$ python -q
>>> import numpy as np
>>> np.set_printoptions(suppress=True, linewidth=100)
>>> E = np.loadtxt("m.csv", delimiter=",")
>>> E.round(2)
array([[  5.18,   3.39,   5.84],
       [  2.43,   1.32,  12.04],
       [  7.28,   4.96,   1.12],
       [  6.35,   4.26,   3.22],
       [  2.78,   1.58,  11.25],
       [  3.63,   2.22,   9.34],
       [  7.08,   4.81,   1.57],
       [  8.48,   5.86,  -1.59],
       [  6.93,   4.7 ,   1.9 ],
       [ 10.1 ,   7.07,  -5.22],
       [ 13.96,   9.97, -13.92],
       [  3.15,   1.87,  10.4 ],
       [  5.  ,   3.25,   6.24],
       [ 13.03,   9.28, -11.83],
       [ -0.26,  -0.69,  18.08],
       [  4.87,   3.15,   6.54],
       [  7.5 ,   5.13,   0.62],
       [  8.27,   5.7 ,  -1.11],
       [  3.46,   2.09,   9.72],
       [  6.55,   4.41,   2.76]])
>>> A2 = E / np.linalg.norm(E, axis=1, keepdims=True)
>>> C2 = A2 @ A2.T
>>> np.round(np.linalg.norm(A2, axis=1), 2)
array([1., 1., 1., 1., 1., 1., 1., 1., 1., 1., 1., 1., 1., 1., 1., 1., 1., 1., 1., 1.])
>>> (C2 - 2 * np.eye(20)).round(6).argmax(axis=1)
array([12,  4,  6, 19,  1, 18,  8, 17,  6, 13, 13, 18, 15, 10,  1, 12,  2,  7,  5,  3])
>>> Uu, sig, VT = np.linalg.svd(E)
>>> sig.round(2) + 0
array([40.05, 36.03,  0.  ])
>>> np.argmax(sig[:-1] / (sig[1:] + 1e-6)) + 1
np.int64(2)
>>> A2 = Uu[:, :2] @ np.diag(sig[:2]) @ VT[:2]
>>> round(float(np.linalg.norm(E - A2, 2)), 2), np.round(sig[2], 2)
(0.0, np.float64(0.0))
>>> round(np.linalg.norm(E - A2) / np.linalg.norm(E), 2)
np.float64(0.0)
>>> A2.round(2)
array([[  5.18,   3.39,   5.84],
       [  2.43,   1.32,  12.04],
       [  7.28,   4.96,   1.12],
       [  6.35,   4.26,   3.22],
       [  2.78,   1.58,  11.25],
       [  3.63,   2.22,   9.34],
       [  7.08,   4.81,   1.57],
       [  8.48,   5.86,  -1.59],
       [  6.93,   4.7 ,   1.9 ],
       [ 10.1 ,   7.07,  -5.22],
       [ 13.96,   9.97, -13.92],
       [  3.15,   1.87,  10.4 ],
       [  5.  ,   3.25,   6.24],
       [ 13.03,   9.28, -11.83],
       [ -0.26,  -0.69,  18.08],
       [  4.87,   3.15,   6.54],
       [  7.5 ,   5.13,   0.62],
       [  8.27,   5.7 ,  -1.11],
       [  3.46,   2.09,   9.72],
       [  6.55,   4.41,   2.76]])
>>> np.round(np.abs(E - A2).max(), 2)
np.float64(0.0)
>>> np.round(np.abs(E).max(), 2)
np.float64(18.08)
>>> E.shape
(20, 3)
>>> C = E[[10, 1]].astype(float)
>>> for _ in range(7):
...     z = np.linalg.norm(E[:, None] - C, axis=-1).argmin(axis=1)
...     C = np.array([E[z == j].mean(axis=0) for j in range(2)])
... 
>>> z
array([1, 1, 1, 1, 1, 1, 1, 0, 1, 0, 0, 1, 1, 0, 1, 1, 1, 0, 1, 1])
>>> np.abs(C[1] - C[0]).argmax()
np.int64(2)
>>> np.bincount(z)
array([ 5, 15])
>>> m1 = np.load("layer11.npy")
>>> m1
array([[23,  3],
       [ 2,  2]])
>>> T = np.stack([E, -3 * E, E[::-1]])
>>> T.shape
(3, 20, 3)
>>> np.linalg.matrix_rank(T)
array([2, 2, 2])
>>> K = np.load("run18.npy")
>>> K
array([[0.05, 2.  , 1.  , 2.  ],
       [2.  , 0.05, 3.  , 3.  ],
       [2.  , 0.  , 2.05, 2.  ],
       [0.  , 2.  , 1.  , 2.05]])
>>> Uu, sig, VT = np.linalg.svd(K)
>>> np.argmax(sig[:-1] / (sig[1:] + 1e-6)) + 1
np.int64(3)
>>> A2 = Uu[:, :3] @ np.diag(sig[:3]) @ VT[:3]
>>> np.linalg.matrix_rank(A2)
np.int64(3)
>>> np.round(np.abs(K - A2).max(), 2)
np.float64(0.01)
>>> np.round(np.linalg.norm(K - A2) / np.linalg.norm(K), 2)
np.float64(0.0)
>>> round(np.linalg.norm(K - A2, 2), 2), round(float(sig[3]), 2)
(np.float64(0.02), 0.02)
>>> hat = np.triu(np.array([[0, 1, 2, -2], [3, 2, 0, 1], [3, 0, -2, 1], [2, 3, 2, -1]]), 1) + np.eye(4)
>>> A2 = hat @ K @ np.linalg.inv(hat)
>>> round(float(np.linalg.det(A2)), 2)
0.18
>>> np.linalg.matrix_rank(A2)
np.int64(4)
>>> np.round(np.poly(A2), 2)
array([ 1.  , -4.2 , -9.39, -3.03,  0.18])
>>> w, evecs = np.linalg.eig(K)
>>> np.round(np.sort(np.linalg.eigvals(np.linalg.inv(K))), 2)
array([-2.11, -0.8 ,  0.17, 20.  ])
>>> np.round(K @ evecs[:, 0] - w[0] * evecs[:, 0], 2) + 0
array([0., 0., 0., 0.])
>>> [round(float(x), 2) for x in np.linalg.svd(K, compute_uv=False)[:3]]
[6.61, 2.93, 0.41]
>>> np.linalg.cond(K) > 100
np.True_
>>> np.linalg.matrix_rank(K, rtol=0.1)
np.int64(2)
>>> round(np.log10(np.linalg.cond(K)))
2
>>> A2 = np.linalg.inv(K)
>>> np.allclose(A2, K.T)
False
>>> np.round(np.linalg.det(K) * A2, 2)
array([[-0.19, -0.2 ,  0.3 ,  0.19],
       [ 1.9 ,  0.01, -0.06, -1.81],
       [ 3.79,  0.4 , -0.49, -3.8 ],
       [-3.7 , -0.2 ,  0.3 ,  3.71]])
>>> round(float(np.linalg.slogdet(K)[0]), 2)
1.0
>>> round(float(np.linalg.cond(K)), 2)
300.41
>>> (np.abs(A2) > 1e-9).astype(int)
array([[1, 1, 1, 1],
       [1, 1, 1, 1],
       [1, 1, 1, 1],
       [1, 1, 1, 1]])
>>> F = np.array([[1, -1, -1, 1, 1, -1, -1, 1],
...     [1, 1, -1, -1, -1, -1, 1, 1],
...     [1, -1, -1, 1, -1, 1, 1, -1]])
>>> F
array([[ 1, -1, -1,  1,  1, -1, -1,  1],
       [ 1,  1, -1, -1, -1, -1,  1,  1],
       [ 1, -1, -1,  1, -1,  1,  1, -1]])
>>> C2 = F.T @ F
>>> np.round(np.linalg.eigvalsh(C2)[::-1], 2) + 0
array([8., 8., 8., 0., 0., 0., 0., 0.])
>>> np.allclose(C2, C2.T)
True
>>> np.round(np.linalg.svd(F, compute_uv=False) ** 2, 2)
array([8., 8., 8.])
>>> C2
array([[ 3, -1, -3,  1, -1, -1,  1,  1],
       [-1,  3,  1, -3, -1, -1,  1,  1],
       [-3,  1,  3, -1,  1,  1, -1, -1],
       [ 1, -3, -1,  3,  1,  1, -1, -1],
       [-1, -1,  1,  1,  3, -1, -3,  1],
       [-1, -1,  1,  1, -1,  3,  1, -3],
       [ 1,  1, -1, -1, -3,  1,  3, -1],
       [ 1,  1, -1, -1,  1, -3, -1,  3]])
>>> W0 = np.abs(np.array([[2, 0], [2, 1]])) + np.eye(2)
>>> W0 = W0 / W0.sum(axis=1, keepdims=True)
>>> W0
array([[1. , 0. ],
       [0.5, 0.5]])
>>> w, evecs = np.linalg.eig(W0)
>>> W0 @ evecs[:, 0] - w[0] * evecs[:, 0]
array([0., 0.])
>>> np.round(np.sort(np.linalg.eigvals(W0.T)), 2)
array([0.5, 1. ])
>>> w
array([0.5, 1. ])
>>> rng = np.random.default_rng(999)
>>> data = np.array([[2, 3, 0], [3, -1, 1], [3, 2, -2], [1, -3, 1]]) * (rng.random((4, 3)) < 0.3)
>>> data
array([[ 0,  3,  0],
       [ 0, -1,  0],
       [ 3,  0,  0],
       [ 1,  0,  0]])
>>> Uu, sig, VT = np.linalg.svd(data)
>>> np.argmax(sig[:-1] / (sig[1:] + 1e-6)) + 1
np.int64(2)
>>> A2 = Uu[:, :2] @ np.diag(sig[:2]) @ VT[:2]
>>> round(np.linalg.norm(data - A2) / np.linalg.norm(data), 2)
np.float64(0.0)
>>> round(np.abs(data - A2).max(), 2)
np.float64(0.0)
>>> np.linalg.matrix_rank(A2)
np.int64(2)
>>> round(float(np.linalg.norm(data - A2, 2)), 2), sig[2]
(0.0, np.float64(0.0))
>>> data.T @ data
array([[10,  0,  0],
       [ 0, 10,  0],
       [ 0,  0,  0]])
>>> data @ data.T
array([[ 9, -3,  0,  0],
       [-3,  1,  0,  0],
       [ 0,  0,  9,  3],
       [ 0,  0,  3,  1]])
>>> np.round(np.linalg.pinv(data), 2) + 0
array([[ 0. ,  0. ,  0.3,  0.1],
       [ 0.3, -0.1,  0. ,  0. ],
       [ 0. ,  0. ,  0. ,  0. ]])
>>> np.round(np.trace(np.linalg.pinv(data) @ data), 2)
np.float64(2.0)
>>> A2 = np.array([[-4, 3], [-1, 3], [4, -2]])
>>> data @ A2
array([[ -3,   9],
       [  1,  -3],
       [-12,   9],
       [ -4,   3]])
>>> np.linalg.matrix_rank(data @ A2)
np.int64(2)
>>> np.einsum("ik,kj->ij", data, A2)
array([[ -3,   9],
       [  1,  -3],
       [-12,   9],
       [ -4,   3]])
>>> np.linalg.matrix_rank(np.vstack([data, A2.T]))
np.int64(3)
>>> Uu, sig, VT = np.linalg.svd(data)
>>> evecs = VT[:(sig > 1e-8).sum()]
>>> x = data[0] + 5 * data[3] + rng.integers(2) * np.eye(3)[2]
>>> x
array([5., 3., 0.])
>>> np.linalg.matrix_rank(np.vstack([data, x]))
np.int64(2)
>>> np.diag(evecs.T @ evecs)
array([1., 1., 0.])
>>> X = np.load("dump.npy")
>>> X
array([[ 5,  5,  5,  5],
       [ 5, 10, 10, 10],
       [ 5, 10, 15, 15],
       [ 5, 10, 15, 20]])
>>> Lm = np.linalg.cholesky(X)
>>> np.round(np.diag(Lm) ** 2, 2)
array([5., 5., 5., 5.])
>>> np.round(np.prod(np.diag(Lm)) ** 2, 2), np.round(np.linalg.det(X), 2)
(np.float64(625.0), np.float64(625.0))
>>> np.round(Lm @ Lm.T, 2)
array([[ 5.,  5.,  5.,  5.],
       [ 5., 10., 10., 10.],
       [ 5., 10., 15., 15.],
       [ 5., 10., 15., 20.]])
>>> np.linalg.eigvalsh(X).min() > 0
np.True_
>>> Lm.round(2)
array([[2.24, 0.  , 0.  , 0.  ],
       [2.24, 2.24, 0.  , 0.  ],
       [2.24, 2.24, 2.24, 0.  ],
       [2.24, 2.24, 2.24, 2.24]])
>>> x = np.array([0, -2, -2, 3])
>>> y = X @ x
>>> y
array([ -5, -10,  -5,  10])
>>> np.round(np.linalg.solve(X, y), 2)
array([ 0., -2., -2.,  3.])
>>> np.round(np.linalg.solve(X, X[:, 3]), 2)
array([0., 0., 0., 1.])
>>> np.round(np.linalg.solve(X, y + X[:, 0]), 2)
array([ 1., -2., -2.,  3.])
>>> A2 = np.array([[2, 3], [0, 3]])
>>> C = np.kron(A2, data)
>>> np.linalg.matrix_rank(C)
np.int64(4)
>>> C.shape
(8, 6)
>>> np.round(np.linalg.norm(C, 2), 2), np.round(np.linalg.norm(A2, 2) * np.linalg.norm(data, 2), 2)
(np.float64(14.22), np.float64(14.22))
>>> z = rng.permutation(4)
>>> z
array([3, 0, 1, 2])
>>> A2 = K[z][:, z]
>>> np.round(np.sort(np.abs(np.linalg.eigvals(A2))), 2)
array([0.05, 0.47, 1.26, 5.88])
>>> A2
array([[2.05, 0.  , 2.  , 1.  ],
       [2.  , 0.05, 2.  , 1.  ],
       [3.  , 2.  , 0.05, 3.  ],
       [2.  , 2.  , 0.  , 2.05]])
>>> round(float(np.linalg.det(A2)), 2), round(float(np.linalg.det(K[z])), 2)
(0.18, -0.18)
>>> round(np.trace(A2), 2)
np.float64(4.2)
>>> w, evecs = np.linalg.eig(A2)
>>> np.round(np.sort(np.linalg.eigvals(A2 @ A2)), 2) + 0
array([ 0.  ,  0.23,  1.58, 34.6 ])
>>> np.round(A2 @ evecs[:, 0] - w[0] * evecs[:, 0], 2) + 0
array([0., 0., 0., 0.])
>>> np.round(np.sort(np.linalg.eigvals(A2.T)), 2)
array([-1.26, -0.47,  0.05,  5.88])
>>> np.round(np.sort(np.linalg.eigvals(np.linalg.inv(A2))), 2)
array([-2.11, -0.8 ,  0.17, 20.  ])
